$ python -q
>>> import numpy as np
>>> np.set_printoptions(precision=1, suppress=True, linewidth=120, legacy="1.25")
>>> tidy = lambda a: np.round(a, 1) + 0
>>> rng = np.random.default_rng(763)
>>> ang = rng.uniform(0, 2 * np.pi, 19)
>>> Q, _ = np.linalg.qr(np.array([[-0.5, 1.3], [-0.4, 0.0], [-2.5, 0.7]]))
>>> M = 3 * np.c_[np.cos(ang), np.sin(ang)] @ Q.T
>>> tidy(M)
array([[-1.4, -0.3, -2.6],
       [ 1.8,  0.3,  2.4],
       [ 3. , -0.2,  0.2],
       [ 0.5,  0.5,  2.9],
       [ 2.2,  0.2,  2. ],
       [ 0.6, -0.6, -2.9],
       [-2.2,  0.6,  1.9],
       [-1.8, -0.3, -2.4],
       [ 2.7, -0.5, -1.3],
       [-2.8,  0.1, -1.1],
       [ 3. , -0.3,  0. ],
       [ 1.1,  0.4,  2.8],
       [ 2.8, -0.4, -0.9],
       [ 2.9, -0.4, -0.8],
       [-2.2,  0.6,  1.9],
       [ 0.5, -0.6, -2.9],
       [-3. ,  0.3,  0.3],
       [-0.4, -0.5, -2.9],
       [-2.6,  0. , -1.5]])
>>> # rank 2
>>> W2 = M[[4, 10]].astype(float)
>>> for _ in range(4):
...     z = np.linalg.norm(M[:, None] - W2, axis=-1).argmin(axis=1)
...     W2 = np.array([M[z == j].mean(axis=0) for j in range(2)])
... 
>>> print(z)
[1 0 1 0 0 1 0 1 1 0 1 0 1 1 0 1 0 1 1]
>>> print(np.abs(W2[1] - W2[0]).argmax())
2
>>> print(np.bincount(z))
[ 8 11]
>>> tidy(np.trace(np.linalg.pinv(M) @ M))
2.0
>>> U, s, Vh = np.linalg.svd(M)
>>> tidy(s)
array([9.7, 8.7, 0. ])
>>> np.argmax(s[:-1] / (s[1:] + 1e-6)) + 1
2
>>> Y = U[:, :2] @ np.diag(s[:2]) @ Vh[:2]
>>> np.linalg.matrix_rank(M, rtol=0.05)
2
>>> E = np.loadtxt("layer10.csv", delimiter=",")
>>> E
array([[2., 1., 0., 0.],
       [0., 2., 1., 0.],
       [0., 0., 2., 1.],
       [0., 0., 0., 2.]])
>>> # triangular, det is the product of the diagonal
>>> z = rng.permutation(4)
>>> z
array([1, 3, 0, 2])
>>> Y = E[z][:, z]
>>> print(np.trace(Y))
8.0
>>> tidy(np.linalg.matrix_power(E - np.diag(np.diag(E)), 4))
array([[0., 0., 0., 0.],
       [0., 0., 0., 0.],
       [0., 0., 0., 0.],
       [0., 0., 0., 0.]])
>>> np.prod(np.diag(E)), tidy(np.linalg.det(E))
(16.0, 16.0)
>>> print(E @ E)
[[4. 4. 1. 0.]
 [0. 4. 4. 1.]
 [0. 0. 4. 4.]
 [0. 0. 0. 4.]]
>>> [int(np.linalg.matrix_rank(np.linalg.matrix_power(E, p))) for p in range(1, 5)]
[4, 4, 4, 4]
>>> data = np.load("case12.npy")
>>> data
array([[0, 0, 0, 0],
       [0, 0, 1, 0],
       [0, 1, 0, 0],
       [0, 0, 0, 0]])
>>> # null space of dimension 2
>>> data.sum(axis=0)
array([0, 1, 1, 0])
>>> np.trace(data @ data @ data) // 6
0
>>> np.argwhere(np.triu(data))
array([[1, 2]])
>>> low = np.diag(data.sum(axis=1)) - data
>>> low
array([[ 0,  0,  0,  0],
       [ 0,  1, -1,  0],
       [ 0, -1,  1,  0],
       [ 0,  0,  0,  0]])
>>> np.argsort(-np.linalg.norm(data, axis=0).round(6), kind="stable")[:3]
array([1, 2, 0])
>>> [round(float(x), 1) for x in np.linalg.svd(data, compute_uv=False)[:3]]
[1.0, 1.0, 0.0]
>>> np.linalg.matrix_rank(data, rtol=0.1)
2
>>> def softmax(z):
...     e = np.exp(z - z.max(axis=-1, keepdims=True))
...     return e / e.sum(axis=-1, keepdims=True)
... 
>>> tidy(softmax(data[3] + 2))
array([0.2, 0.2, 0.2, 0.2])
>>> tidy(softmax(data[3]))
array([0.2, 0.2, 0.2, 0.2])
>>> S = data @ data.T / np.sqrt(4)
>>> tidy(softmax(S))
array([[0.2, 0.2, 0.2, 0.2],
       [0.2, 0.4, 0.2, 0.2],
       [0.2, 0.2, 0.4, 0.2],
       [0.2, 0.2, 0.2, 0.2]])
>>> tidy(softmax(S)[3] @ data)
array([0. , 0.2, 0.2, 0. ])
>>> tidy(np.linalg.eigvalsh(data).min())
-1.0
>>> [round(float(np.linalg.det(data[:i, :i])), 2) + 0 for i in range(1, 5)]
[0.0, 0.0, 0.0, 0.0]
>>> J = np.array([[5, 2, 3],
...     [7, 5, 8],
...     [9, 5, 12],
...     [12, 8, 17],
...     [12, 9, 17],
...     [12, 14, 22],
...     [17, 14, 27],
...     [18, 19, 27],
...     [19, 19, 30],
...     [22, 20, 35],
...     [26, 25, 35],
...     [27, 30, 40],
...     [31, 33, 41],
...     [35, 38, 41],
...     [39, 39, 43],
...     [41, 42, 43],
...     [45, 46, 44]])
>>> Y = J + rng.integers(-2, 3, (17, 1)) @ rng.integers(-2, 3, (1, 3))
>>> Y
array([[ 5,  4,  7],
       [ 7,  3,  4],
       [ 9,  3,  8],
       [12,  9, 19],
       [12,  9, 17],
       [12, 12, 18],
       [17, 14, 27],
       [18, 17, 23],
       [19, 21, 34],
       [22, 21, 37],
       [26, 24, 33],
       [27, 28, 36],
       [31, 33, 41],
       [35, 38, 41],
       [39, 37, 39],
       [41, 41, 41],
       [45, 47, 46]])
>>> tidy(np.linalg.svd(Y - J, compute_uv=False))
array([13.6,  0. ,  0. ])
>>> np.abs(Y - J).sum(axis=1)
array([6, 6, 6, 3, 0, 6, 0, 6, 6, 3, 3, 6, 0, 0, 6, 3, 3])
>>> np.linalg.matrix_rank(Y - J, tol=1e-8)
1
>>> tidy(np.linalg.norm(Y, 2) / np.linalg.norm(Y))
1.0
>>> round(np.log10(np.linalg.cond(Y)))
1
>>> tidy(np.abs(np.linalg.svd(Y)[2][-1]))
array([0.8, 0.7, 0.1])
>>> X = np.loadtxt("block17.csv", delimiter=",")
>>> print(X)
[[ 1.  2.  4.]
 [ 1.  4.  5.]
 [ 1.  0.  3.]
 [ 1.  0.  3.]
 [ 1. 10.  8.]
 [ 1. 10.  8.]
 [ 1.  8.  7.]
 [ 1. 10.  8.]
 [ 1.  2.  4.]
 [ 1.  2.  4.]
 [ 1.  4.  5.]
 [ 1.  6.  6.]
 [ 1. 10.  8.]
 [ 1.  8.  7.]
 [ 1.  4.  5.]
 [ 1.  2.  4.]
 [ 1.  8.  7.]
 [ 1.  4.  5.]
 [ 1.  0.  3.]
 [ 1.  8.  7.]
 [ 1.  2.  4.]
 [ 1.  4.  5.]
 [ 1. 10.  8.]]
>>> U, s, Vh = np.linalg.svd(E, full_matrices=False)
>>> U.shape, s.shape, Vh.shape
((4, 4), (4,), (4, 4))
>>> (s > 1e-8).sum()
4
>>> print(tidy(np.cumsum(s ** 2) / np.sum(s ** 2)))
[0.4 0.7 0.9 1. ]
>>> U, s, Vh = np.linalg.svd(X)
>>> np.argmax(s[:-1] / (s[1:] + 1e-6)) + 1
2
>>> print(tidy(s))
[40.7  6.4  0. ]
>>> Y = U[:, :2] @ np.diag(s[:2]) @ Vh[:2]
>>> np.linalg.matrix_rank(Y)
2
>>> np.linalg.matrix_rank(X, rtol=0.05)
2
>>> tidy(np.linalg.norm(X - Y) / np.linalg.norm(X))
0.0
>>> tidy(np.abs(X - Y).max())
0.0
>>> U, s, Vh = np.linalg.svd(X)
>>> V = Vh[:(s > 1e-8).sum()]
>>> x0 = X[18] + 5 * X[14] + rng.integers(2) * np.eye(3)[2]
>>> x0
array([ 6., 20., 28.])
>>> np.allclose(V.T @ V @ x0, x0)
True
>>> print(tidy(np.diag(V.T @ V)))
[0.1 1.  0.9]
>>> tidy(V.T @ V)
array([[ 0.1, -0.1,  0.3],
       [-0.1,  1. ,  0. ],
       [ 0.3,  0. ,  0.9]])
>>> r0 = np.array([7, 9, -8, -3])
>>> A = r0[np.abs(np.subtract.outer(np.arange(4), np.arange(4)))]
>>> A
array([[ 7,  9, -8, -3],
       [ 9,  7,  9, -8],
       [-8,  9,  7,  9],
       [-3, -8,  9,  7]])
>>> # symmetric, so the eigenvalues are real
>>> Y = A / np.sqrt((A ** 2).mean(axis=1, keepdims=True))
>>> np.linalg.matrix_rank(Y) == np.linalg.matrix_rank(A)
True
>>> tidy(Y[3])
array([-0.4, -1.1,  1.3,  1. ])
>>> Q, R = np.linalg.qr(A)
>>> tidy(np.abs(np.diag(R)))
array([14.2, 15.7, 16.1,  5.4])
>>> print(tidy(Q.T @ Q))
[[1. 0. 0. 0.]
 [0. 1. 0. 0.]
 [0. 0. 1. 0.]
 [0. 0. 0. 1.]]
>>> np.trace(Q @ Q.T)
4.0
>>> np.allclose(R.T @ R, A.T @ A)
True
>>> proj = np.triu(np.array([[1, 2, 1, 1], [-3, 3, 1, 3], [-1, 1, 1, 3], [3, -3, -2, -1]]), 1) + np.eye(4)
>>> Y = proj @ A @ np.linalg.inv(proj)
>>> print(np.linalg.matrix_rank(Y))
4
>>> np.trace(Y), np.trace(A)
(28.0, 28)
>>> w, V = np.linalg.eigh(A)
>>> x0 = np.array([2, 2, 8, 3])
>>> print(tidy(x0 @ A @ x0 / (x0 @ x0)), tidy(w[0]), tidy(w[-1]))
12.0 -14.0 22.0
>>> np.abs(A).sum(axis=1).max(), tidy(np.abs(w).max())
(33, 22.0)
>>> (np.sign(V[:, -1].round(6)) == np.sign(V[0, -1].round(6))).astype(int)
array([1, 1, 0, 0])
>>> F = np.load("sample7.npy")
>>> tidy(F)
array([[-0.7,  0.7, -0.2],
       [-0.3, -0.5, -0.8],
       [-0.7, -0.5,  0.5]])
>>> # keeps lengths
>>> x0 = np.array([-3, -2, -2])
>>> [p for p in range(1, 25) if np.allclose(np.linalg.matrix_power(F, p), np.eye(3))]
[]
>>> print(tidy(np.linalg.inv(F)))
[[-0.7 -0.3 -0.7]
 [ 0.7 -0.5 -0.5]
 [-0.2 -0.8  0.5]]
>>> tidy(np.sort(np.abs(np.degrees(np.angle(np.linalg.eigvals(F))))))
array([  0. , 145.2, 145.2])
>>> tidy(np.abs(np.linalg.eigvals(F)))
array([1., 1., 1.])
>>> r0, r1 = F[2], F[0]
>>> r0 @ r0
1.0
>>> p = (r0 @ r1) / (r0 @ r0) * r0
>>> tidy(np.linalg.norm(r0 + r1) ** 2 + np.linalg.norm(r0 - r1) ** 2)
4.0
>>> tidy(r1 - p)
array([-0.7,  0.7, -0.2])
>>> tidy(p)
array([0., 0., 0.])
>>> tidy((r1 - p) @ r0)
0.0
>>> tidy(softmax(10 * F[1]))
array([0.9, 0.1, 0. ])
>>> S = F @ F.T / np.sqrt(3)
>>> tidy(softmax(S))
array([[0.5, 0.3, 0.3],
       [0.3, 0.5, 0.3],
       [0.3, 0.3, 0.5]])
>>> tidy(softmax(S + np.triu(np.full(S.shape, -np.inf), 1)))
array([[1. , 0. , 0. ],
       [0.4, 0.6, 0. ],
       [0.3, 0.3, 0.5]])
>>> softmax(S).round(6).argmax(axis=1)
array([0, 1, 2])
>>> tidy(softmax(S)[1] @ F)
array([-0.5, -0.2, -0.3])
>>> Y = F / np.sqrt((F ** 2).mean(axis=1, keepdims=True))
>>> tidy(Y[1])
array([-0.5, -0.8, -1.4])
>>> np.linalg.matrix_rank(Y) == np.linalg.matrix_rank(F)
True
>>> arr = np.loadtxt("a.csv", delimiter=",")
>>> arr
array([[1., 0.],
       [0., 1.]])
>>> # 2 blocks once reordered
>>> x0 = np.array([1, 2])
>>> rhs = arr @ x0
>>> rhs
array([1., 2.])
>>> print(tidy(np.linalg.solve(arr, rhs)))
[1. 2.]
>>> tidy(np.linalg.solve(arr, 2 * rhs))
array([2., 4.])
>>> tidy(np.linalg.solve(arr, arr[:, 0]))
array([1., 0.])
>>> Y = np.linalg.inv(arr)
>>> np.allclose(Y, arr.T)
True
>>> tidy(np.linalg.inv(Y))
array([[1., 0.],
       [0., 1.]])
>>> print(tidy(np.linalg.det(arr) * Y))
[[1. 0.]
 [0. 1.]]
>>> tidy(np.sort(np.linalg.eigvals(arr).real))
array([1., 1.])
>>> tidy(np.linalg.det(arr))
1.0
>>> (arr != 0).astype(int)
array([[1, 0],
       [0, 1]])
>>> print((np.linalg.matrix_power((arr != 0) + (arr.T != 0) + np.eye(2), 2) > 0).astype(int))
[[1 0]
 [0 1]]
>>> print(np.flatnonzero(np.linalg.matrix_power((arr != 0) + (arr.T != 0) + np.eye(2), 2)[1]))
[1]
>>> arr @ arr
array([[1., 0.],
       [0., 1.]])
>>> x0 = np.array([1, 1])
>>> tidy(np.linalg.eigvalsh(2 * arr - np.eye(2)))
array([1., 1.])
>>> np.trace(arr)
2.0
